$ ipython --no-banner

In [1]: import numpy as np

In [2]: np.set_printoptions(precision=2, suppress=True, linewidth=160)

In [3]: def tidy(a):
   ...:     return np.round(a, 2) + 0
   ...: 

In [4]: rng = np.random.default_rng(304395)

In [5]: E = np.array([[-4, 3, -1, -5, 1],
   ...:     [1, 2, 2, -4, 4],
   ...:     [-1, 5, -3, -3, 5],
   ...:     [4, -1, 4, 1, 5],
   ...:     [-5, -4, -4, 2, 3],
   ...:     [-2, -2, -4, -2, -1]]) * (rng.random((6, 5)) < 0.3)

In [6]: print(E)
[[-4  0  0 -5  1]
 [ 0  2  2 -4  4]
 [ 0  0  0 -3  5]
 [ 0 -1  0  1  0]
 [ 0 -4  0  0  0]
 [-2  0  0  0  0]]

In [7]: x0 = np.array([-2, -1, 1, 2, -1])

In [8]: y = E @ x0

In [9]: print(tidy(np.linalg.lstsq(E, y)[0]))
[-2. -1.  1.  2. -1.]

In [10]: print(tidy(np.linalg.solve(E.T @ E, E.T @ y)))
[-2. -1.  1.  2. -1.]

In [11]: y = y + 0.1 * rng.normal(size=6)

In [12]: print(tidy(y))
[ -2.98 -11.99 -10.88   2.88   3.93   3.94]

In [13]: coef, *_ = np.linalg.lstsq(E, y)

In [14]: print(tidy(coef))
[-1.96 -0.98  0.9   1.96 -1.  ]

In [15]: print([round(float(np.linalg.norm(np.linalg.solve(E.T @ E + lam * np.eye(5), E.T @ y))), 2) for lam in (0, 1, 10, 100)])
[3.23, 2.61, 1.88, 0.83]

In [16]: Uu, sig = np.linalg.svd(E)
Traceback (most recent call last):
  Cell In[16], line 1
    Uu, sig = np.linalg.svd(E)
ValueError: too many values to unpack (expected 2)


In [17]: Uu, sig, Vh = np.linalg.svd(E, full_matrices=False)

In [18]: print(tidy(np.cumsum(sig ** 2) / np.sum(sig ** 2)))
[0.66 0.84 0.97 0.99 1.  ]

In [19]: print(np.abs(Uu[:, 0]).round(6).argmax())
1

In [20]: print(tidy(Uu.T @ E @ Vh.T))
[[9.54 0.   0.   0.   0.  ]
 [0.   4.99 0.   0.   0.  ]
 [0.   0.   4.22 0.   0.  ]
 [0.   0.   0.   1.7  0.  ]
 [0.   0.   0.   0.   1.19]]

In [21]: print(tidy(Uu.T @ Uu))
[[1. 0. 0. 0. 0.]
 [0. 1. 0. 0. 0.]
 [0. 0. 1. 0. 0.]
 [0. 0. 0. 1. 0.]
 [0. 0. 0. 0. 1.]]

In [22]: print(tidy(np.abs(Vh[0])))
[0.24 0.17 0.13 0.73 0.6 ]

In [23]: print(tidy(np.sqrt((sig ** 2).sum())), tidy(np.linalg.norm(E)))
11.75 11.75

In [24]: print((sig > 1e-8).sum())
5

In [25]: print(Uu.shape, sig.shape, Vh.shape)
(6, 5) (5,) (5, 5)

In [26]: idx = rng.permutation(5)

In [27]: Y = E[:, idx] * rng.choice([-1, 1], 5)

In [28]: print(Y)
[[ 1  5 -4  0  0]
 [ 4  4  0  2 -2]
 [ 5  3  0  0  0]
 [ 0 -1  0  0  1]
 [ 0  0  0  0  4]
 [ 0  0 -2  0  0]]

In [29]: Uu, _, Vh = np.linalg.svd(E.T @ Y)

In [30]: print(tidy(np.linalg.lstsq(E, Y)[0]))
[[ 0.  0.  1.  0.  0.]
 [ 0.  0.  0.  0. -1.]
 [ 0.  0.  0.  1.  0.]
 [ 0. -1.  0.  0.  0.]
 [ 1.  0.  0.  0.  0.]]

In [31]: print(tidy(np.linalg.svd(E, compute_uv=False)))
[9.54 4.99 4.22 1.7  1.19]

In [32]: E[6]
Traceback (most recent call last):
  Cell In[32], line 1
    E[6]
IndexError: index 6 is out of bounds for axis 0 with size 6


In [33]: print(np.linalg.matrix_rank(E))
5

In [34]: print(tidy(E.mean(axis=0)))
[-1.   -0.5   0.33 -1.83  1.67]

In [35]: print(np.count_nonzero(E))
13

In [36]: x0 = np.array([-1, 0, -1, -3, 2])

In [37]: y = E @ x0

In [38]: coef, lr = np.zeros(5), 1 / np.linalg.norm(E, 2) ** 2

In [39]: for i in range(12):
    ...:     coef -= lr * E.T @ (E @ coef - y)
    ...:     if i % 2 == 0: print(i, round(np.linalg.norm(E @ coef - y), 2))
    ...: 
0 3.64
2 2.44
4 1.89
6 1.65
8 1.52
10 1.44

In [40]: print(tidy(np.linalg.cond(E)))
8.05

In [41]: F = np.loadtxt("a.csv", delimiter=",")

In [42]: print(F)
[[12.  7.  9.  4.  6.  6.]
 [ 2.  5.  8.  8.  7.  3.]
 [ 1.  8.  8.  2.  2.  0.]
 [ 9.  3.  6. 13.  3.  9.]
 [ 6.  3.  0.  1. 10.  7.]
 [ 5.  2.  7.  3.  5. 16.]]

In [43]: print(np.allclose(F, F.T))
False

In [44]: print((F + F.T) / 2)
[[12.   4.5  5.   6.5  6.   5.5]
 [ 4.5  5.   8.   5.5  5.   2.5]
 [ 5.   8.   8.   4.   1.   3.5]
 [ 6.5  5.5  4.  13.   2.   6. ]
 [ 6.   5.   1.   2.  10.   6. ]
 [ 5.5  2.5  3.5  6.   6.  16. ]]

In [45]: print(tidy(np.linalg.det(F)))
-516585.0

In [46]: F.inv()
Traceback (most recent call last):
  Cell In[46], line 1
    F.inv()
AttributeError: 'numpy.ndarray' object has no attribute 'inv'


In [47]: print(tidy(np.linalg.matrix_power(F, 4)))
[[290934. 240704. 326953. 243702. 275705. 355919.]
 [212211. 171040. 234899. 177106. 196699. 261139.]
 [114045.  94701. 127700. 101112. 107564. 136100.]
 [322578. 262731. 362700. 268579. 297531. 399021.]
 [187698. 149777. 205920. 146452. 178591. 238528.]
 [251187. 206353. 284993. 204610. 239515. 322420.]]

In [48]: print(tidy(np.abs(np.linalg.eigvals(F)).max()))
34.08

In [49]: ang = np.radians(30)

In [50]: r_ = np.eye(6)

In [51]: r_[4, 4] = r_[2, 2] = np.cos(ang)

In [52]: r_[4, 2], r_[2, 4] = -np.sin(ang), np.sin(ang)

In [53]: print(tidy(r_))
[[ 1.    0.    0.    0.    0.    0.  ]
 [ 0.    1.    0.    0.    0.    0.  ]
 [ 0.    0.    0.87  0.    0.5   0.  ]
 [ 0.    0.    0.    1.    0.    0.  ]
 [ 0.    0.   -0.5   0.    0.87  0.  ]
 [ 0.    0.    0.    0.    0.    1.  ]]

In [54]: Y = F @ r_.T

In [55]: print(tidy(np.linalg.det(r_)), tidy(np.trace(r_)))
1.0 5.73

In [56]: print(tidy(Y))
[[12.    7.   10.79  4.    0.7   6.  ]
 [ 2.    5.   10.43  8.    2.06  3.  ]
 [ 1.    8.    7.93  2.   -2.27  0.  ]
 [ 9.    3.    6.7  13.   -0.4   9.  ]
 [ 6.    3.    5.    1.    8.66  7.  ]
 [ 5.    2.    8.56  3.    0.83 16.  ]]

In [57]: m1 = np.loadtxt("dump.csv", delimiter=",")

In [58]: print(m1)
[[-1.32  1.1   0.09]
 [-1.24  0.58  0.54]
 [-0.68  1.14  0.07]
 [-0.95  1.25 -0.08]
 [-0.44  1.09 -0.2 ]
 [-0.99  0.73 -0.38]
 [-1.07  1.31  0.16]
 [-1.03  1.28  0.35]
 [-0.8  -1.1  -0.52]
 [-0.61 -0.69 -1.01]
 [-0.67 -1.05 -1.11]
 [-0.82 -1.09 -0.81]
 [-1.34 -1.12 -0.79]
 [-0.87 -0.61 -0.51]
 [-1.22 -0.97 -0.92]
 [-1.17 -0.66 -0.65]
 [-2.27 -1.31  0.95]
 [-2.   -1.03  0.46]
 [-2.32 -1.44  0.8 ]
 [-2.06 -1.61  1.01]
 [-1.83 -0.9   1.29]
 [-1.85 -1.39  0.73]
 [-2.19 -0.55  0.85]
 [-1.97 -1.18  0.91]]

In [59]: cen = (m1 - m1.mean(axis=0)) / m1.std(axis=0)

In [60]: print(tidy(cen.std(axis=0)))
[1. 1. 1.]

In [61]: coef = np.linalg.lstsq(np.delete(cen, 1, axis=1), cen[:, 1])[0]

In [62]: print(tidy(1 - np.var(cen[:, 1] - np.delete(cen, 1, axis=1) @ coef)))
0.55

In [63]: print(np.abs(coef).argmax())
0

In [64]: idx = m1[:, 1] > np.median(m1[:, 1])

In [65]: r0 = m1[idx].mean(axis=0) - m1[~idx].mean(axis=0)

In [66]: print(tidy(r0))
[ 0.55  1.68 -0.23]

In [67]: idx = rng.permutation(3)

In [68]: Y = m1[:, idx] * rng.choice([-1, 1], 3)

In [69]: print(Y)
[[ 0.09 -1.32 -1.1 ]
 [ 0.54 -1.24 -0.58]
 [ 0.07 -0.68 -1.14]
 [-0.08 -0.95 -1.25]
 [-0.2  -0.44 -1.09]
 [-0.38 -0.99 -0.73]
 [ 0.16 -1.07 -1.31]
 [ 0.35 -1.03 -1.28]
 [-0.52 -0.8   1.1 ]
 [-1.01 -0.61  0.69]
 [-1.11 -0.67  1.05]
 [-0.81 -0.82  1.09]
 [-0.79 -1.34  1.12]
 [-0.51 -0.87  0.61]
 [-0.92 -1.22  0.97]
 [-0.65 -1.17  0.66]
 [ 0.95 -2.27  1.31]
 [ 0.46 -2.    1.03]
 [ 0.8  -2.32  1.44]
 [ 1.01 -2.06  1.61]
 [ 1.29 -1.83  0.9 ]
 [ 0.73 -1.85  1.39]
 [ 0.85 -2.19  0.55]
 [ 0.91 -1.97  1.18]]

In [70]: Uu, _, Vh = np.linalg.svd(m1.T @ Y)

In [71]: print(idx)
[2 0 1]

In [72]: gram = Y.T @ Y

In [73]: print(tidy(np.linalg.eigvalsh(gram)[::-1]))
[61.92 19.    9.72]

In [74]: print(np.allclose(gram, gram.T))
True

In [75]: print(tidy(np.trace(gram)), tidy((Y ** 2).sum()))
90.64 90.64

In [76]: K = np.load("arr.npy")

In [77]: print(K)
[[ 1.  0.  2.  0.  1.  2. -2. -2. -2.  1. -1.  1.  2.]
 [ 2.  1.  2.  0.  2.  0.  1. -1. -2.  2.  1.  0. -2.]
 [ 2.  1.  1.  2.  1.  2. -2. -2.  0. -1.  1.  1. -1.]
 [ 0.  0.  1.  2.  0.  0. -1.  0.  1.  0.  2. -1.  0.]
 [ 1.  0.  0.  0.  0.  2.  2. -2.  2.  2. -2. -2. -1.]
 [ 2.  2.  0.  0.  2.  2.  1.  1. -1.  1. -1.  1.  1.]
 [ 0.  0.  0.  0.  0.  0.  2.  3.  2.  2.  1.  1.  0.]
 [ 0.  0.  0.  0.  0.  0. -3.  0. -1.  0.  0. -3.  1.]
 [ 0.  0.  0.  0.  0.  0.  3. -2.  0.  0.  2. -3. -3.]
 [ 0.  0.  0.  0.  0.  0.  2. -3.  0. -2. -3.  2. -3.]
 [ 0.  0.  0.  0.  0.  0. -3.  2.  2.  0.  3. -1.  3.]
 [ 0.  0.  0.  0.  0.  0. -1. -2. -1.  1. -2.  0.  1.]
 [ 0.  0.  0.  0.  0.  0. -2. -3. -2.  1.  0.  2.  0.]]

In [78]: idx = rng.permutation(13)

In [79]: print(idx)
[ 3  5 12  4  7  0  1 10  9  6  8  2 11]

In [80]: Y = K[idx][:, idx]

In [81]: print(np.trace(Y))
10.0

In [82]: print(np.diag(Y))
[ 2.  2.  0.  0.  0.  1.  1.  3. -2.  2.  0.  1.  0.]

In [83]: print(tidy(np.linalg.det(Y)), tidy(np.linalg.det(K[idx])))
0.0 0.0

In [84]: print(np.allclose(Y, K))
False

In [85]: print(tidy(np.sort(np.abs(np.linalg.eigvals(Y)))))
[0.   1.11 1.36 1.36 2.38 2.59 2.85 2.85 3.03 3.03 5.11 5.11 6.33]

In [86]: Uu, sig, Vh = np.linalg.svd(K)

In [87]: print(np.argmax(sig[:-1] / (sig[1:] + 1e-6)) + 1)
12

In [88]: Y = Uu[:, :12] @ np.diag(sig[:12]) @ Vh[:12]

In [89]: print(tidy(np.linalg.norm(K - Y) / np.linalg.norm(K)))
0.0

In [90]: print(tidy(np.linalg.norm(K - Y, 2)), tidy(sig[12]))
0.0 0.0

In [91]: ang = np.radians(30)

In [92]: r_ = np.eye(13)

In [93]: r_[2, 2] = r_[10, 10] = np.cos(ang)

In [94]: r_[2, 10], r_[10, 2] = -np.sin(ang), np.sin(ang)

In [95]: Y = K @ r_.T

In [96]: print(tidy(np.abs(Y - K).max(axis=0)))
[0.   0.   1.5  0.   0.   0.   0.   0.   0.   0.   1.13 0.   0.  ]

In [97]: W0 = np.load("layer5.npy")

In [98]: print(W0)
[[ 0.  1.  1. -1.  0. -2. -2.  1. -1.  2.  2.  2.]
 [ 1.  0.  0.  0.  0.  0.  0.  0.  0.  0.  0.  0.]
 [ 1.  0.  0.  0.  0.  0.  0.  0.  0.  0.  0.  0.]
 [-1.  0.  0.  0.  0.  0.  0.  0.  0.  0.  0.  0.]
 [ 0.  0.  0.  0.  0.  0.  0.  0.  0.  0.  0.  0.]
 [-2.  0.  0.  0.  0.  0.  0.  0.  0.  0.  0.  0.]
 [-2.  0.  0.  0.  0.  0.  0.  0.  0.  0.  0.  0.]
 [ 1.  0.  0.  0.  0.  0.  0.  0.  0.  0.  0.  0.]
 [-1.  0.  0.  0.  0.  0.  0.  0.  0.  0.  0.  0.]
 [ 2.  0.  0.  0.  0.  0.  0.  0.  0.  0.  0.  0.]
 [ 2.  0.  0.  0.  0.  0.  0.  0.  0.  0.  0.  0.]
 [ 2.  0.  0.  0.  0.  0.  0.  0.  0.  0.  0.  0.]]

In [99]: # rows 1 and 2 are equal

In [100]: ang = np.radians(45)

In [101]: r_ = np.eye(5)

In [102]: r_[4, 4] = r_[2, 2] = np.cos(ang)

In [103]: r_[4, 2], r_[2, 4] = -np.sin(ang), np.sin(ang)

In [104]: print(tidy(r_))
[[ 1.    0.    0.    0.    0.  ]
 [ 0.    1.    0.    0.    0.  ]
 [ 0.    0.    0.71  0.    0.71]
 [ 0.    0.    0.    1.    0.  ]
 [ 0.    0.   -0.71  0.    0.71]]

In [105]: Y = E @ r_.T

In [106]: print(tidy(np.abs(Y - E).max(axis=0)))
[0.   0.   3.54 0.   2.59]

In [107]: print(np.allclose(E @ E.T, Y @ Y.T))
True

In [108]: x0 = np.array([3, -1, 4, 0, 4])

In [109]: h = np.maximum(r_ @ x0, 0)

In [110]: print(tidy(np.maximum(r_ @ (3 * x0), 0)))
[ 9.    0.   16.97  0.    0.  ]

In [111]: feats = np.loadtxt("data.csv", delimiter=",")

In [112]: print(feats)
[[ 2. -3.  1. -1.  0. -1.  0.  0.  0.  0.  0.  0.]
 [ 0.  2.  2. -2.  0. -2.  0.  0.  0.  0.  0.  0.]
 [ 3.  0. -3. -2.  2.  2.  0.  0.  0.  0.  0.  0.]
 [ 0.  0.  0. -2.  3. -3.  0.  0.  0.  0.  0.  0.]
 [ 1.  1. -3. -2. -1.  1.  0.  0.  0.  0.  0.  0.]
 [-2. -1.  0. -3.  2.  2.  0.  0.  0.  0.  0.  0.]
 [ 0.  0.  0.  0.  0.  0.  1.  0.  1.  1.  3.  0.]
 [ 0.  0.  0.  0.  0.  0.  2.  3.  0.  0.  0.  3.]
 [ 0.  0.  0.  0.  0.  0.  3.  0.  3.  1.  1.  0.]
 [ 0.  0.  0.  0.  0.  0.  2.  1.  1.  3.  2.  1.]
 [ 0.  0.  0.  0.  0.  0.  1.  2.  0.  2.  2.  3.]
 [ 0.  0.  0.  0.  0.  0.  1.  2.  1.  3.  1.  0.]]

In [113]: Y = np.linalg.inv(feats)

In [114]: print(tidy(np.linalg.det(feats) * Y))
[[  43472.   58520.  100928.  -42560.  -47424.  -60800.       0.       0.       0.       0.       0.       0.]
 [ -94240.   87248.   50464.  -21280.  -23712.  -30400.       0.       0.       0.       0.       0.       0.]
 [  25232.  105336.   35872.  -76608. -111872.   23104.       0.       0.       0.       0.       0.       0.]
 [ -47424.  -63840.   16416.    4256.  -74784.  -60192.       0.       0.       0.       0.       0.       0.]
 [ -53200.  -18088.   80864.   55328. -110656.   12768.       0.       0.       0.       0.       0.       0.]
 [ -21584.   24472.   69920. -102144.  -60800.   52896.       0.       0.       0.       0.       0.       0.]
 [      0.       0.       0.       0.       0.       0.   36624.  195328.  -91560.  402864. -329616. -164808.]
 [      0.       0.       0.       0.       0.       0.  109872.  122080.  -42728. -183120.  -61040.  201432.]
 [      0.       0.       0.       0.       0.       0.  -61040. -170912.  268576. -439488.  317408.  158704.]
 [      0.       0.       0.       0.       0.       0. -134288.  -97664.  -12208.  146496.   48832.   24416.]
 [      0.       0.       0.       0.       0.       0.  207536.   24416.  -54936.  -36624.  -12208.   -6104.]
 [      0.       0.       0.       0.       0.       0. -134288.  -97664.  103768.  -85456.  280784.  -91560.]]

In [115]: print((np.abs(Y) > 1e-9).astype(int))
[[1 1 1 1 1 1 0 0 0 0 0 0]
 [1 1 1 1 1 1 0 0 0 0 0 0]
 [1 1 1 1 1 1 0 0 0 0 0 0]
 [1 1 1 1 1 1 0 0 0 0 0 0]
 [1 1 1 1 1 1 0 0 0 0 0 0]
 [1 1 1 1 1 1 0 0 0 0 0 0]
 [0 0 0 0 0 0 1 1 1 1 1 1]
 [0 0 0 0 0 0 1 1 1 1 1 1]
 [0 0 0 0 0 0 1 1 1 1 1 1]
 [0 0 0 0 0 0 1 1 1 1 1 1]
 [0 0 0 0 0 0 1 1 1 1 1 1]
 [0 0 0 0 0 0 1 1 1 1 1 1]]

In [116]: print(tidy(np.linalg.cond(feats)))
16.89

In [117]: print(tidy(np.linalg.det(feats) * np.linalg.det(Y)))
1.0
